$ python3 -q
>>> import numpy as np
>>> import numpy.linalg as la
>>> np.set_printoptions(precision=2, suppress=True, linewidth=120, legacy="1.25")
>>> J = np.loadtxt("dump.csv", delimiter=",")
>>> J
array([[-32.81,  -1.53,  18.05],
       [-12.81,   1.38,  -2.35],
       [ 15.8 ,  11.03,  -4.38],
       [-10.93,   1.42,  -3.56],
       [-10.67,   2.44,  -1.22],
       [-30.61,  -1.36,  17.51],
       [-12.6 ,   1.82,  -2.05],
       [-11.73,   1.43,  -2.59],
       [-31.16,  -1.37,  19.82],
       [-12.06,   2.14,  -3.58],
       [ 17.32,  10.05,  -3.22],
       [-34.09,  -2.2 ,  18.6 ],
       [-12.91,   1.91,  -2.13],
       [ 16.67,  11.15,  -4.08],
       [-32.96,  -2.66,  16.88],
       [ 15.97,  11.2 ,  -4.35],
       [-10.86,   3.37,  -4.76],
       [ 19.14,  11.07,  -1.11],
       [-31.99,  -0.92,  20.73],
       [-12.38,  -0.38,  -1.7 ],
       [-11.44,   0.61,  -1.43],
       [-12.32,   1.66,  -3.18],
       [-10.97,   2.78,  -3.22],
       [-33.34,  -0.27,  18.74],
       [-31.92,  -2.92,  19.77],
       [ 16.84,   9.38,  -5.68],
       [-32.91,  -0.73,  19.85]])
>>> r0, v = J[4], J[19]
>>> np.round(r0 @ r0, 2)
121.29
>>> p = (r0 @ v) / (r0 @ r0) * r0
>>> np.outer(r0, v)
array([[132.09,   4.05,  18.14],
       [-30.21,  -0.93,  -4.15],
       [ 15.1 ,   0.46,   2.07]])
>>> round(la.norm(r0 + v) ** 2 + la.norm(r0 - v) ** 2, 2)
555.18
>>> p
array([-11.72,   2.68,  -1.34])
>>> round((v - p) @ r0, 2)
-0.0
>>> x0 = np.array([1, 1, 1])
>>> rhs = J @ x0
>>> la.lstsq(J, rhs)[0]
array([1., 1., 1.])
>>> la.solve(J.T @ J, J.T @ rhs)
array([1., 1., 1.])
>>> rng = np.random.default_rng(287)
>>> rhs = rhs + 0.05 * rng.normal(size=27)
>>> rhs
array([-16.36, -13.82,  22.45, -13.  ,  -9.43, -14.4 , -12.87, -12.83, -12.71, -13.54,  24.11, -17.68, -13.04,  23.78,
       -18.86,  22.88, -12.25,  29.16, -12.23, -14.47, -12.34, -13.84, -11.47, -14.82, -15.09,  20.55, -13.86])
>>> beta, *_ = la.lstsq(J, rhs)
>>> [round(float(la.norm(la.solve(J.T @ J + lam * np.eye(3), J.T @ rhs))), 2) for lam in (0, 1, 10, 100)]
[1.73, 1.73, 1.71, 1.56]
>>> beta.round()
array([1., 1., 1.])
>>> np.round(J.T @ (rhs - J @ beta), 2) + 0
array([0., 0., 0.])
>>> G = np.cov(J, rowvar=False)
>>> np.argwhere(np.triu(np.abs(np.corrcoef(J.T)) > 0.8, 1))
array([[0, 1],
       [0, 2]])
>>> la.eigvalsh(G)[::-1]
array([438.69,  33.77,   0.74])
>>> np.corrcoef(J.T)
array([[ 1.  ,  0.96, -0.81],
       [ 0.96,  1.  , -0.67],
       [-0.81, -0.67,  1.  ]])
>>> Xs = (J - J.mean(axis=0)) / J.std(axis=0)
>>> np.argwhere(np.abs(Xs) > 2)
array([], shape=(0, 2), dtype=int64)
>>> beta = la.lstsq(np.delete(Xs, 2, axis=1), Xs[:, 2])[0]
>>> beta
array([-2.28,  1.52])
>>> np.round(1 - np.var(Xs[:, 2] - np.delete(Xs, 2, axis=1) @ beta), 2)
0.82
>>> feats = np.loadtxt("run12.csv", delimiter=",")
>>> feats
array([[ 1.35,  1.81,  1.87],
       [ 0.84,  0.44,  0.26],
       [-0.22,  3.07, -0.8 ],
       [-1.98, -1.67, -1.25],
       [-1.24,  2.13,  0.96],
       [ 0.58, -0.59, -0.64],
       [-3.34,  1.52, -1.8 ],
       [-1.04, -4.55, -1.7 ],
       [-0.4 ,  1.07,  0.26],
       [-0.62, -1.78, -0.52],
       [ 0.62, -2.9 , -1.12],
       [-2.87, -0.22, -2.24],
       [ 2.15,  1.69,  2.04],
       [ 0.27, -0.61, -0.55],
       [ 0.06,  2.31,  0.31],
       [-0.86, -3.52, -1.51]])
>>> D = la.norm(feats[:, None] - feats[None], axis=-1)
>>> D.mean(axis=1).argmax()
7
>>> D[6]
array([5.96, 4.78, 3.62, 3.51, 3.52, 4.6 , 0.  , 6.49, 3.62, 4.46, 5.97, 1.86, 6.7 , 4.37, 4.08, 5.62])
>>> np.flatnonzero(D[6] < D.mean() / 2)
array([6])
>>> Xs = feats - feats.mean(axis=0)
>>> V = la.svd(Xs)[2][:2]
>>> Y = Xs - Xs @ V.T @ V
>>> np.diag(V.T @ V)
array([0.72, 0.95, 0.33])
>>> (Xs @ V.T).std(axis=0)
array([2.38, 1.56])
>>> t3 = np.stack([feats, 4 * feats, feats[::-1]])
>>> la.matrix_rank(t3)
array([3, 3, 3])
>>> la.matrix_rank(t3.reshape(3, -1))
2
>>> x0 = np.array([2, 4, 9])
>>> rhs = feats @ x0
>>> la.solve(feats.T @ feats, feats.T @ rhs)
array([2., 4., 9.])
>>> try:
...     la.solve(feats, rhs)
... except la.LinAlgError as e:
...     print(e)
... 
Last 2 dimensions of the array must be square
>>> np.round(la.pinv(feats) @ feats, 2) + 0
array([[1., 0., 0.],
       [0., 1., 0.],
       [0., 0., 1.]])
>>> rhs = rhs + 0.02 * rng.normal(size=16)
>>> rhs
array([ 26.81,   5.78,   4.63, -21.91,  14.74,  -6.96, -16.8 , -35.58,   5.86, -13.05, -20.46, -26.72,  29.4 ,  -6.85,
        12.16, -29.38])
>>> beta, *_ = la.lstsq(feats, rhs)
>>> beta.round()
array([2., 4., 9.])
>>> np.round(la.norm(rhs - feats @ beta), 2)
0.09
>>> [round(float(la.norm(la.solve(feats.T @ feats + lam * np.eye(3), feats.T @ rhs))), 2) for lam in (0, 1, 10, 100)]
[10.06, 9.46, 7.75, 3.92]
>>> beta
array([1.99, 4.  , 9.01])
>>> np.round(feats.T @ (rhs - feats @ beta), 2) + 0
array([0., 0., 0.])
>>> X = np.array([[1, -1, 1], [1, 0, 0], [1, 1, 1], [1, 2, 4]])
>>> Y = np.c_[X[:, :1] @ np.array([[2]]), np.array([3, 0, 2, 0])]
>>> Y
array([[2, 3],
       [2, 0],
       [2, 2],
       [2, 0]])
>>> la.matrix_rank(Y)
2
>>> np.round(la.lstsq(X, Y[:, 0])[0], 2) + 0
array([2., 0., 0.])
>>> labels = rng.permutation(3)
>>> Y = X[:, labels] * rng.choice([-1, 1], 3)
>>> Y
array([[ 1, -1,  1],
       [ 0,  0,  1],
       [-1, -1,  1],
       [-2, -4,  1]])
>>> U, _, Vh = la.svd(X.T @ Y)
>>> np.round(la.lstsq(X, Y)[0], 2) + 0
array([[ 0.,  0.,  1.],
       [-1.,  0.,  0.],
       [ 0., -1.,  0.]])
>>> np.round(U @ Vh, 2) + 0
array([[ 0.,  0.,  1.],
       [-1.,  0.,  0.],
       [ 0., -1.,  0.]])
>>> mat = np.abs(np.array([[3, -5, -7, -8], [-7, -1, 1, 5], [5, 0, 3, -3], [2, 3, 3, 2]])) + np.eye(4)
>>> mat = mat / mat.sum(axis=1, keepdims=True)
>>> mat
array([[0.17, 0.21, 0.29, 0.33],
       [0.47, 0.13, 0.07, 0.33],
       [0.42, 0.  , 0.33, 0.25],
       [0.18, 0.27, 0.27, 0.27]])
>>> # row-stochastic, so 1 is an eigenvalue
>>> x0 = np.array([1, 9, 2, 4])
>>> h = np.maximum(mat @ x0, 0)
>>> np.maximum(mat @ x0, 0) - np.maximum(-mat @ x0, 0)
array([3.96, 3.13, 2.08, 4.27])
>>> mat * (h > 1e-9)[:, None]
array([[0.17, 0.21, 0.29, 0.33],
       [0.47, 0.13, 0.07, 0.33],
       [0.42, 0.  , 0.33, 0.25],
       [0.18, 0.27, 0.27, 0.27]])
>>> np.maximum(mat @ (3 * x0), 0)
array([11.88,  9.4 ,  6.25, 12.82])
>>> np.tanh(mat @ x0)
array([1.  , 1.  , 0.97, 1.  ])
>>> Xs = (feats - feats.mean(axis=0)) / feats.std(axis=0)
>>> np.argwhere(np.abs(Xs) > 2)
array([[6, 0],
       [7, 1]])
>>> beta = la.lstsq(np.delete(Xs, 1, axis=1), Xs[:, 1])[0]
>>> np.abs(beta).argmax()
1
>>> round(1 - np.var(Xs[:, 1] - np.delete(Xs, 1, axis=1) @ beta), 2)
0.48
>>> np.sort(np.abs(la.eigvals(mat)))[::-1]
array([1.  , 0.23, 0.22, 0.09])
>>> mat.sum(axis=1)
array([1., 1., 1., 1.])
>>> mat @ np.ones(4)
array([1., 1., 1., 1.])
>>> la.matrix_power(mat, 100)
array([[0.28, 0.16, 0.26, 0.29],
       [0.28, 0.16, 0.26, 0.29],
       [0.28, 0.16, 0.26, 0.29],
       [0.28, 0.16, 0.26, 0.29]])
>>> p = np.eye(4)[1]
>>> for _ in range(5):
...     p = p @ mat
...     print(p.round(2))
... 
[0.47 0.13 0.07 0.33]
[0.23 0.21 0.26 0.31]
[0.3  0.16 0.25 0.29]
[0.28 0.16 0.26 0.29]
[0.29 0.16 0.26 0.29]
>>> r0 = np.array([1, 1, -1, -2])
>>> Y = mat + np.outer(r0, np.eye(4)[0])
>>> la.matrix_rank(la.inv(Y) - la.inv(mat), tol=1e-8)
1
>>> la.matrix_rank(Y - mat)
1
>>> K = np.load("sample7.npy")
>>> K
array([[1, 0, 0],
       [0, 1, 0],
       [0, 0, 1]])
>>> # row-stochastic, so 1 is an eigenvalue
>>> la.svd(K, compute_uv=False)
array([1., 1., 1.])
>>> la.norm(K, axis=0)
array([1., 1., 1.])
>>> K @ K.T
array([[1, 0, 0],
       [0, 1, 0],
       [0, 0, 1]])
>>> K.T @ K
array([[1, 0, 0],
       [0, 1, 0],
       [0, 0, 1]])
>>> x0 = np.array([0, 1, 1])
>>> la.eigvalsh(2 * K - np.eye(3))
array([1., 1., 1.])
>>> (x0 - K @ x0) @ (K @ x0)
0
>>> K @ K @ x0
array([0, 1, 1])
>>> np.trace(K)
3
>>> (K @ K)[0]
array([1, 0, 0])
>>> np.allclose(K @ K.T, K.T @ K)
True
>>> K @ np.ones(3)
array([1., 1., 1.])
>>> m1 = np.array([[-6.01, -6.0, -1.03, -1.97],
...     [6.01, 8.0, -0.01, -0.02],
...     [-6.0, -0.02, 4.0, 8.0],
...     [5.97, 10.03, 3.99, 8.04]])
>>> vals, V = la.eig(m1)
>>> np.sort(la.eigvals(m1.T))
array([-3.17,  0.08,  7.08, 10.04])
>>> vals
array([10.04,  7.08, -3.17,  0.08])
>>> np.sort(la.eigvals(la.inv(m1)))
array([-0.32,  0.1 ,  0.14, 12.1 ])
>>> x0 = np.array([0, 1, 2, 2])
>>> m1 @ x0
array([-12.  ,   7.94,  23.98,  34.09])
>>> F = np.array([[1, 7, 5, 5], [2, 0, 7, 0], [1, 2, 9, 0]])
>>> F[:, 2] = 4 * F[:, 1]
>>> F
array([[ 1,  7, 28,  5],
       [ 2,  0,  0,  0],
       [ 1,  2,  8,  0]])
>>> # row 0 dominates
>>> U, s, Vh = la.svd(F, full_matrices=False)
>>> s
array([30.43,  2.19,  1.24])
>>> np.round(np.sqrt((s ** 2).sum()), 2), np.round(la.norm(F), 2)
(30.53, 30.53)
>>> np.cumsum(s ** 2) / np.sum(s ** 2)
array([0.99, 1.  , 1.  ])
>>> np.round(U.T @ F @ Vh.T, 2) + 0
array([[30.43,  0.  ,  0.  ],
       [ 0.  ,  2.19,  0.  ],
       [ 0.  ,  0.  ,  1.24]])
>>> U, s, Vh = la.svd(F)
>>> s
array([30.43,  2.19,  1.24])
>>> Y = U[:, :1] @ np.diag(s[:1]) @ Vh[:1]
>>> la.matrix_rank(F, rtol=0.05)
2
>>> r0 = np.array([2, 0])
>>> np.correlate(F[1], F[0], "full")
array([10, 56, 14,  2,  0,  0,  0])
>>> arr = np.array([[2, 1, -1], [2, -1, 0], [2, -2, 0]]) * (rng.random((3, 3)) < 0.3)
>>> arr
array([[ 2,  0, -1],
       [ 0,  0,  0],
       [ 2,  0,  0]])
>>> # rank 2
>>> def softmax(z):
...     e = np.exp(z - z.max(axis=-1, keepdims=True))
...     return e / e.sum(axis=-1, keepdims=True)
... 
>>> softmax(arr[2])
array([0.79, 0.11, 0.11])
>>> softmax(arr[2] + -1)
array([0.79, 0.11, 0.11])
>>> np.round(softmax(10 * arr[2]), 2) + 0
array([1., 0., 0.])
>>> softmax(arr).sum(axis=1)
array([1., 1., 1.])
>>> S = arr @ arr.T / np.sqrt(3)
>>> softmax(S + np.triu(np.full(S.shape, -np.inf), 1))
array([[1.  , 0.  , 0.  ],
       [0.5 , 0.5 , 0.  ],
       [0.48, 0.05, 0.48]])
>>> softmax(S)
array([[0.62, 0.03, 0.35],
       [0.33, 0.33, 0.33],
       [0.48, 0.05, 0.48]])
>>> softmax(S).round(6).argmax(axis=1)
array([0, 0, 0])
>>> softmax(S)[2] @ arr
array([ 1.91,  0.  , -0.48])
>>> np.argsort(-la.norm(arr, axis=0).round(6), kind="stable")[:3]
array([0, 2, 1])
>>> W1 = np.array([[-5, 5, 2, -5, -2], [2, 0, -3, 2, 0], [-1, -3, -1, -1, 1]])
>>> beta = np.array([-1, -1, -3, -1, 2])
>>> H = np.maximum(arr @ W1 + beta, 0)
>>> la.matrix_rank(H)
3
>>> (H > 0).astype(int)
array([[0, 1, 1, 0, 0],
       [0, 0, 0, 0, 1],
       [0, 1, 1, 0, 0]])
>>> (H > 0).mean(axis=0)
array([0.  , 0.67, 0.67, 0.  , 0.33])
>>> cent = np.array([[4, 8], [2, 1], [0, 2], [4, 7], [9, 1]])
>>> H @ cent
array([[24, 16],
       [18,  2],
       [18, 11]])
>>> (H @ cent).round(6).argmax(axis=1)
array([0, 0, 0])
>>> W1 @ cent
array([[-48, -68],
       [ 16,  24],
       [ -5, -19]])
>>> r = la.matrix_rank(arr)
>>> r
2
>>> ns = la.svd(arr)[2][r:].T
>>> arr @ ns
array([[0.],
       [0.],
       [0.]])
>>> [int(la.matrix_rank(arr[:, :j + 1])) for j in range(3)]
[1, 1, 2]
>>> ns.shape
(3, 1)
>>> ns[:, 0] / ns[np.abs(ns[:, 0]).round(6).argmax(), 0]
array([-0.,  1., -0.])
>>> la.matrix_rank(arr.T @ arr), la.matrix_rank(arr @ arr.T)
(2, 2)
>>> [int(la.matrix_rank(np.delete(arr, i, axis=0))) for i in range(3)]
[1, 2, 1]
>>> np.allclose(arr @ ns, 0)
True
